% ipython --no-banner

In [1]: import numpy as np

In [2]: import numpy.linalg as la

In [3]: np.set_printoptions(precision=2, suppress=True, linewidth=120, sign=" ")

In [4]: data = np.load("sample5.npy")

In [5]: data
Out[5]: 
array([[ -1.  ,  -0.8 ,  -4.85],
       [  0.8 ,  -0.4 ,   4.41],
       [ -0.3 ,  -1.8 ,  -1.26],
       [ -2.7 ,  -0.2 , -13.83],
       [  0.4 ,  -2.3 ,   2.02],
       [  0.4 ,   0.9 ,   1.9 ],
       [ -1.9 ,  -1.4 ,  -9.5 ],
       [ -0.1 ,   1.9 ,  -0.72],
       [  0.8 ,   0.6 ,   3.88],
       [ -0.2 ,   0.5 ,  -1.21],
       [ -0.3 ,  -1.2 ,  -1.78],
       [ -0.3 ,   1.2 ,  -1.15],
       [ -0.1 ,   0.6 ,  -0.58],
       [ -0.9 ,   0.1 ,  -4.14],
       [ -0.2 ,   0.8 ,  -0.84],
       [ -1.4 ,  -0.5 ,  -7.26],
       [  0.5 ,   0.5 ,   1.98],
       [ -0.4 ,  -0.7 ,  -1.69],
       [ -0.7 ,  -0.8 ,  -3.35],
       [ -1.7 ,  -0.1 ,  -8.19],
       [ -1.7 ,  -0.7 ,  -8.1 ],
       [ -0.4 ,  -0.9 ,  -1.56],
       [  1.  ,  -0.5 ,   4.84],
       [ -0.1 ,   1.8 ,  -0.39],
       [ -0.7 ,   0.  ,  -3.72],
       [  0.6 ,  -0.4 ,   2.81],
       [  0.4 ,  -1.7 ,   2.05],
       [ -1.2 ,   0.6 ,  -6.54]])

In [6]: Ac = data - data.mean(axis=0)

In [7]: Uu, sig, vt = la.svd(Ac, full_matrices=False)

In [8]: la.matrix_rank(Ac)
Out[8]: np.int64(3)

In [9]: vt[0] * np.sign(vt[0, np.abs(vt[0]).argmax()])
Out[9]: array([ 0.2 ,  0.02,  0.98])

In [10]: np.abs(Uu[:, 0]).argmax()
Out[10]: np.int64(3)

In [11]: np.abs(vt[0]).argmax()
Out[11]: np.int64(2)

In [12]: round((sig ** 2).sum() ** 2 / (sig ** 4).sum(), 2)
Out[12]: np.float64(1.1)

In [13]: vec = np.array([2, 3, 2])

In [14]: target = data @ vec

In [15]: la.solve(data.T @ data, data.T @ target)
Out[15]: array([ 2.,  3.,  2.])

In [16]: la.lstsq(data, target)[0]
Out[16]: array([ 2.,  3.,  2.])

In [17]: rng = np.random.default_rng(30)

In [18]: target = target + 0.1 * rng.normal(size=28)

In [19]: target
Out[19]: 
array([-13.94,   9.29,  -8.62, -33.68,  -2.09,   7.54, -27.09,   4.2 ,  11.17,  -1.22,  -7.76,   0.74,   0.49,  -9.77,
         0.39, -18.79,   6.58,  -6.1 , -10.51, -20.1 , -21.66,  -6.79,  10.21,   4.37,  -8.92,   5.46,  -0.22, -13.63])

In [20]: coef, *_ = la.lstsq(data, target)

In [21]: coef
Out[21]: array([ 2.08,  3.03,  1.98])

In [22]: round(float(la.norm(data, 1)), 2), round(la.norm(data, np.inf), 2)
Out[22]: (104.55, np.float64(16.73))

In [23]: np.round(la.norm(data) ** 2 / la.norm(data, 2) ** 2, 2)
Out[23]: np.float64(1.04)

In [24]: la.norm(data, axis=0)
Out[24]: array([  5.19,   5.49,  25.92])

In [25]: round(la.norm(data, "nuc"), 2)
Out[25]: np.float64(32.14)

In [26]: round(la.norm(data[6] - data[7]), 2)
Out[26]: np.float64(9.55)

In [27]: cov = np.cov(data, rowvar=False)

In [28]: cov.shape
Out[28]: (3, 3)

In [29]: round(float(np.corrcoef(data[:, 0], data[:, 2])[0, 1]), 2)
Out[29]: 1.0

In [30]: data.std(axis=0)
Out[30]: array([ 0.89,  1.02,  4.46])

In [31]: np.corrcoef(data.T)
Out[31]: 
array([[ 1.  ,  0.11,  1.  ],
       [ 0.11,  1.  ,  0.09],
       [ 1.  ,  0.09,  1.  ]])

In [32]: np.round(la.eigvalsh(cov)[::-1], 2) + 0
Out[32]: array([ 21.44,   1.07,   0.  ])
